$ ipython --no-banner

In [1]: import numpy as np

In [2]: np.set_printoptions(precision=3, suppress=True, linewidth=200)

In [3]: data = np.loadtxt("block5.csv", delimiter=",")

In [4]: data
Out[4]: 
array([[ 0.2,  0.2, -3.5],
       [ 1.5, -0.2,  0. ],
       [ 1.3, -0.3, -4.5],
       [-0.7, -0.5,  1. ],
       [ 0.4,  1. ,  0.5]])

In [5]: x = np.array([-1, -1, 1])

In [6]: target = data @ x

In [7]: np.linalg.lstsq(data, target)[0]
Out[7]: array([-1., -1.,  1.])

In [8]: np.linalg.solve(data.T @ data, data.T @ target)
Out[8]: array([-1., -1.,  1.])

In [9]: rng = np.random.default_rng(5257)

In [10]: target = target + 0.3 * rng.normal(size=5)

In [11]: target
Out[11]: array([-4.008, -1.227, -5.766,  2.771, -0.829])

In [12]: beta, *_ = np.linalg.lstsq(data, target)

In [13]: np.round(data.T @ (target - data @ beta), 3) + 0
Out[13]: array([0., 0., 0.])

In [14]: [round(float(np.linalg.norm(np.linalg.solve(data.T @ data + lam * np.eye(3), data.T @ target))), 2) for lam in (0, 1, 10, 100)]
Out[14]: [1.88, 1.53, 1.0, 0.33]

In [15]: proj = data @ np.linalg.solve(data.T @ data, data.T)

In [16]: np.diag(proj)
Out[16]: array([0.52 , 0.783, 0.683, 0.274, 0.741])

In [17]: proj @ data[:, 0]
Out[17]: array([ 0.2,  1.5,  1.3, -0.7,  0.4])

In [18]: np.round(np.linalg.eigvalsh(proj), 3) + 0
Out[18]: array([0., 0., 1., 1., 1.])

In [19]: np.round((np.eye(5) - proj) @ data, 3) + 0
Out[19]: 
array([[0., 0., 0.],
       [0., 0., 0.],
       [0., 0., 0.],
       [0., 0., 0.],
       [0., 0., 0.]])

In [20]: np.linalg.matrix_rank(np.eye(5) - proj)
Out[20]: np.int64(2)

In [21]: np.allclose(proj @ proj, proj)
Out[21]: True

In [22]: proj
Out[22]: 
array([[ 0.52 , -0.321,  0.353, -0.128,  0.074],
       [-0.321,  0.783,  0.225, -0.125,  0.026],
       [ 0.353,  0.225,  0.683, -0.106, -0.174],
       [-0.128, -0.125, -0.106,  0.274, -0.394],
       [ 0.074,  0.026, -0.174, -0.394,  0.741]])
